$ python -q
>>> import numpy as np
>>> np.set_printoptions(precision=3, suppress=True, linewidth=140)
>>> rnd = lambda a: np.round(a, 3) + 0
>>> B = np.array([[-4, 7, -8, 9], [-9, -5, 9, -5], [-7, -1, -2, -5], [-3, 8, 7, 2]])
>>> B[-1] = B[0]
>>> M = B + 0.3 * np.eye(4)
>>> M
array([[-3.7,  7. , -8. ,  9. ],
       [-9. , -4.7,  9. , -5. ],
       [-7. , -1. , -1.7, -5. ],
       [-4. ,  7. , -8. ,  9.3]])
>>> w1 = np.array([[0, 2], [0, 1], [1, 1], [3, 3]])
>>> beta = np.array([3, 9])
>>> act = np.maximum(M @ w1 + beta, 0)
>>> np.linalg.matrix_rank(act)
np.int64(2)
>>> rnd(act)
array([[22. , 27.6],
       [ 0. ,  0. ],
       [ 0. ,  0. ],
       [22.9, 27.9]])
>>> (act > 0).astype(int)
array([[1, 1],
       [0, 0],
       [0, 0],
       [1, 1]])
>>> C = np.array([[2, 2, 0], [0, 1, 0]])
>>> (act @ C).round(6).argmax(axis=1)
array([1, 0, 0, 1])
>>> w1 @ C
array([[0, 2, 0],
       [0, 1, 0],
       [2, 3, 0],
       [6, 9, 0]])
>>> print(rnd(np.linalg.eigvals(M).sum().real))
-0.8
>>> rnd(np.einsum("ii->", M))
np.float64(-0.8)
>>> rnd(np.linalg.det(M.T))
np.float64(-148.006)
>>> rnd(np.linalg.eigvals(M))
array([ 3.921+6.309j,  3.921-6.309j,  0.3  +0.j   , -8.941+0.j   ])
>>> rnd(np.linalg.det(2 * M)), rnd(np.linalg.det(M))
(np.float64(-2368.094), np.float64(-148.006))
>>> np.kron(np.eye(2, dtype=int), M)
array([[-3.7,  7. , -8. ,  9. , -0. ,  0. , -0. ,  0. ],
       [-9. , -4.7,  9. , -5. , -0. , -0. ,  0. , -0. ],
       [-7. , -1. , -1.7, -5. , -0. , -0. , -0. , -0. ],
       [-4. ,  7. , -8. ,  9.3, -0. ,  0. , -0. ,  0. ],
       [-0. ,  0. , -0. ,  0. , -3.7,  7. , -8. ,  9. ],
       [-0. , -0. ,  0. , -0. , -9. , -4.7,  9. , -5. ],
       [-0. , -0. , -0. , -0. , -7. , -1. , -1.7, -5. ],
       [-0. ,  0. , -0. ,  0. , -4. ,  7. , -8. ,  9.3]])
